$ ipython --no-banner

In [1]: import numpy as np

In [2]: np.set_printoptions(precision=2, suppress=True, linewidth=100)

In [3]: mat = np.array([[1, 0, 2, -1], [0, 1, 0, 2], [2, 0, 1, 0], [-1, 2, 0, 1]])

In [4]: ev, evecs = np.linalg.eigh(mat)

In [5]: x = np.array([2, 0, 0, 1])

In [6]: np.abs(mat).sum(axis=1).max(), round(float(np.abs(ev).max()), 2)
Out[6]: (np.int64(4), 3.56)

In [7]: (np.sign(evecs[:, -1].round(6)) == np.sign(evecs[0, -1].round(6))).astype(int)
Out[7]: array([1, 0, 1, 0])

In [8]: cov = mat.T @ mat

In [9]: cov
Out[9]: 
array([[ 6, -2,  4, -2],
       [-2,  5,  0,  4],
       [ 4,  0,  5, -2],
       [-2,  4, -2,  6]])

In [10]: np.trace(cov), (mat ** 2).sum()
Out[10]: (np.int64(22), np.int64(22))

In [11]: np.allclose(cov, cov.T)
Out[11]: True

In [12]: np.diag(cov)
Out[12]: array([6, 5, 5, 6])

In [13]: (mat @ mat.T).shape
Out[13]: (4, 4)

In [14]: ev, evecs = np.linalg.eigh(cov)

In [15]: x = np.array([1, 0, 1, -1])

In [16]: np.round(evecs * np.abs(ev) @ evecs.T, 2) + 0
Out[16]: 
array([[ 6., -2.,  4., -2.],
       [-2.,  5.,  0.,  4.],
       [ 4.,  0.,  5., -2.],
       [-2.,  4., -2.,  6.]])

In [17]: x @ cov @ x
Out[17]: np.int64(33)

In [18]: x @ cov @ x / (x @ x), round(ev[0], 2), np.round(ev[-1], 2)
Out[18]: (np.float64(11.0), np.float64(0.32), np.float64(12.68))

In [19]: np.linalg.eigvalsh(cov[1:, 1:])
Out[19]: array([ 1.,  5., 10.])

In [20]: round(np.linalg.norm(mat) ** 2 / np.linalg.norm(mat, 2) ** 2, 2)
Out[20]: np.float64(1.73)

In [21]: np.linalg.norm(mat, axis=1).argmax()
Out[21]: np.int64(0)

In [22]: round(np.linalg.norm(mat[3] - mat[0]), 2)
Out[22]: np.float64(4.0)

In [23]: np.round(np.linalg.norm(mat, 2), 2)
Out[23]: np.float64(3.56)

In [24]: E = np.array([[-1.6, 0.4, 1.1, -1.0],
    ...:     [-1.0, 0.6, 0.0, -0.3],
    ...:     [-0.4, -0.1, 0.6, -1.3],
    ...:     [-0.6, 1.9, -0.5, -0.7]])

In [25]: r0 = np.array([3, 3, 0, 1])

In [26]: A2 = E + np.outer(r0, np.eye(4)[2])

In [27]: A2
Out[27]: 
array([[-1.6,  0.4,  4.1, -1. ],
       [-1. ,  0.6,  3. , -0.3],
       [-0.4, -0.1,  0.6, -1.3],
       [-0.6,  1.9,  0.5, -0.7]])

In [28]: np.linalg.matrix_rank(np.linalg.inv(A2) - np.linalg.inv(E), tol=1e-8)
Out[28]: np.int64(1)

In [29]: r0, v = E[3], E[0]

In [30]: r0 @ r0
Out[30]: np.float64(4.71)

In [31]: round(r0 @ v, 2)
Out[31]: np.float64(1.87)

In [32]: pr = (r0 @ v) / (r0 @ r0) * r0

In [33]: v - pr
Out[33]: array([-1.36, -0.35,  1.3 , -0.72])

In [34]: round(float(np.linalg.norm(r0 + v) ** 2 + np.linalg.norm(r0 - v) ** 2), 2)
Out[34]: 19.28

In [35]: A2 = np.array([[2, -4], [3, -3], [0, 4]])

In [36]: F = np.tile(A2, (2, 3))

In [37]: F
Out[37]: 
array([[ 2, -4,  2, -4,  2, -4],
       [ 3, -3,  3, -3,  3, -3],
       [ 0,  4,  0,  4,  0,  4],
       [ 2, -4,  2, -4,  2, -4],
       [ 3, -3,  3, -3,  3, -3],
       [ 0,  4,  0,  4,  0,  4]])

In [38]: U, sv, VT = np.linalg.svd(F)

In [39]: evecs = VT[:(sv > 1e-8).sum()]

In [40]: rng = np.random.default_rng(29)

In [41]: x = F[0] + 5 * F[4] + rng.integers(2) * np.eye(6)[5]

In [42]: x
Out[42]: array([ 17., -19.,  17., -19.,  17., -18.])

In [43]: np.linalg.matrix_rank(np.vstack([F, x]))
Out[43]: np.int64(3)

In [44]: np.round(evecs.T @ evecs, 2) + 0
Out[44]: 
array([[0.33, 0.  , 0.33, 0.  , 0.33, 0.  ],
       [0.  , 0.33, 0.  , 0.33, 0.  , 0.33],
       [0.33, 0.  , 0.33, 0.  , 0.33, 0.  ],
       [0.  , 0.33, 0.  , 0.33, 0.  , 0.33],
       [0.33, 0.  , 0.33, 0.  , 0.33, 0.  ],
       [0.  , 0.33, 0.  , 0.33, 0.  , 0.33]])

In [45]: np.diag(evecs.T @ evecs)
Out[45]: array([0.33, 0.33, 0.33, 0.33, 0.33, 0.33])

In [46]: np.allclose(evecs.T @ evecs @ x, x)
Out[46]: False

In [47]: A2 = F / np.sqrt((F ** 2).mean(axis=1, keepdims=True))

In [48]: np.linalg.norm(A2, axis=1)
Out[48]: array([2.45, 2.45, 2.45, 2.45, 2.45, 2.45])

In [49]: x = np.array([0, 2, 1, 1, 2, 0])

In [50]: F * x
Out[50]: 
array([[ 0, -8,  2, -4,  4,  0],
       [ 0, -6,  3, -3,  6,  0],
       [ 0,  8,  0,  4,  0,  0],
       [ 0, -8,  2, -4,  4,  0],
       [ 0, -6,  3, -3,  6,  0],
       [ 0,  8,  0,  4,  0,  0]])

In [51]: (F @ x).argmax()
Out[51]: np.int64(2)

In [52]: np.einsum("ij,j->i", F, x)
Out[52]: array([-6,  0, 12, -6,  0, 12])

In [53]: F @ np.ones(6)
Out[53]: array([-6.,  0., 12., -6.,  0., 12.])

In [54]: A2 = np.array([[1, 0, -2],
    ...:     [1, 1, 2],
    ...:     [-1, -1, -3],
    ...:     [1, 2, 0],
    ...:     [-3, -1, -3],
    ...:     [3, 1, 2]])

In [55]: np.einsum("ij->j", F)
Out[55]: array([10, -6, 10, -6, 10, -6])

In [56]: F @ A2
Out[56]: 
array([[-26, -20, -32],
       [-24, -18, -36],
       [ 20,  16,  16],
       [-26, -20, -32],
       [-24, -18, -36],
       [ 20,  16,  16]])

In [57]: np.linalg.matrix_rank(np.vstack([F, A2.T]))
Out[57]: np.int64(5)

In [58]: np.einsum("ik,kj->ji", F, A2)
Out[58]: 
array([[-26, -24,  20, -26, -24,  20],
       [-20, -18,  16, -20, -18,  16],
       [-32, -36,  16, -32, -36,  16]])

In [59]: A2.T @ F.T
Out[59]: 
array([[-26, -24,  20, -26, -24,  20],
       [-20, -18,  16, -20, -18,  16],
       [-32, -36,  16, -32, -36,  16]])

In [60]: np.abs(np.diag(np.linalg.qr(F)[1])) > 1e-9
Out[60]: array([ True,  True, False, False, False, False])

In [61]: round(float(np.trace(np.linalg.pinv(F) @ F)), 2)
Out[61]: 2.0

In [62]: np.allclose(F[:-1].T @ np.linalg.lstsq(F[:-1].T, F[-1])[0], F[-1])
Out[62]: True

In [63]: data = np.loadtxt("out19.csv", delimiter=",")

In [64]: data
Out[64]: 
array([[-0.92, -0.29,  0.27],
       [ 0.39, -0.77,  0.5 ],
       [ 0.07,  0.57,  0.82]])

In [65]: t = np.radians(135)

In [66]: r_ = np.eye(3)

In [67]: r_[2, 2] = r_[0, 0] = np.cos(t)

In [68]: r_[2, 0], r_[0, 2] = -np.sin(t), np.sin(t)

In [69]: r_
Out[69]: 
array([[-0.71,  0.  ,  0.71],
       [ 0.  ,  1.  ,  0.  ],
       [-0.71,  0.  , -0.71]])

In [70]: A2 = data @ r_.T

In [71]: np.linalg.svd(data, compute_uv=False), np.linalg.svd(A2, compute_uv=False)
Out[71]: (array([1., 1., 1.]), array([1., 1., 1.]))

In [72]: np.abs(A2 - data).max(axis=0)
Out[72]: array([1.76, 0.  , 1.45])

In [73]: arr = np.load("dump.npy")

In [74]: arr
Out[74]: 
array([[-5.,  2.,  2.,  2.],
       [-8.,  3.,  3.,  3.],
       [ 2.,  0.,  0., -1.],
       [-6.,  2.,  2.,  3.]])

In [75]: U, sv, VT = np.linalg.svd(arr)

In [76]: sv.round(2) + 0
Out[76]: array([13.59,  1.11,  0.44,  0.  ])

In [77]: A2 = U[:, :3] @ np.diag(sv[:3]) @ VT[:3]

In [78]: A2.round(2) + 0
Out[78]: 
array([[-5.,  2.,  2.,  2.],
       [-8.,  3.,  3.,  3.],
       [ 2.,  0.,  0., -1.],
       [-6.,  2.,  2.,  3.]])

In [79]: np.round(np.linalg.norm(arr - A2) / np.linalg.norm(arr), 2)
Out[79]: np.float64(0.0)

In [80]: A2 = np.array([[3, 2], [1, 1], [0, -3], [-1, -2]])

In [81]: np.vstack([arr, A2.T]).shape
Out[81]: (6, 4)

In [82]: arr @ A2
Out[82]: 
array([[-15., -18.],
       [-24., -28.],
       [  7.,   6.],
       [-19., -22.]])

In [83]: np.einsum("ik,kj->ij", arr, A2)
Out[83]: 
array([[-15., -18.],
       [-24., -28.],
       [  7.,   6.],
       [-19., -22.]])

In [84]: np.einsum("ik,kj->ji", arr, A2)
Out[84]: 
array([[-15., -24.,   7., -19.],
       [-18., -28.,   6., -22.]])

In [85]: np.linalg.matrix_rank(np.vstack([arr, A2.T]))
Out[85]: np.int64(4)

In [86]: m1 = np.array([[3, 4, 8], [1, 5, 0], [6, 3, 5], [3, 6, 6]])

In [87]: m1[-1] = m1[0] + 2 * m1[1]

In [88]: m1
Out[88]: 
array([[ 3,  4,  8],
       [ 1,  5,  0],
       [ 6,  3,  5],
       [ 5, 14,  8]])

In [89]: x = np.array([0, 0, -1])

In [90]: h = np.maximum(data @ x, 0)

In [91]: data * (h > 1e-9)[:, None]
Out[91]: 
array([[-0., -0.,  0.],
       [ 0., -0.,  0.],
       [ 0.,  0.,  0.]])

In [92]: data.T @ h
Out[92]: array([0., 0., 0.])

In [93]: np.maximum(data @ x, 0) - np.maximum(-data @ x, 0)
Out[93]: array([-0.27, -0.5 , -0.82])

In [94]: z = rng.permutation(6)

In [95]: z
Out[95]: array([5, 0, 3, 1, 2, 4])

In [96]: A2 = F[z][:, z]

In [97]: A2
Out[97]: 
array([[ 4,  0,  4,  4,  0,  0],
       [-4,  2, -4, -4,  2,  2],
       [-4,  2, -4, -4,  2,  2],
       [-3,  3, -3, -3,  3,  3],
       [ 4,  0,  4,  4,  0,  0],
       [-3,  3, -3, -3,  3,  3]])

In [98]: np.trace(A2)
Out[98]: np.int64(2)

In [99]: np.allclose(A2, F)
Out[99]: False

In [100]: np.round(np.sort(np.abs(np.linalg.eigvals(A2))), 2) + 0
Out[100]: array([0., 0., 0., 0., 0., 2.])

In [101]: np.diag(A2)
Out[101]: array([ 4,  2, -4, -3,  0,  3])
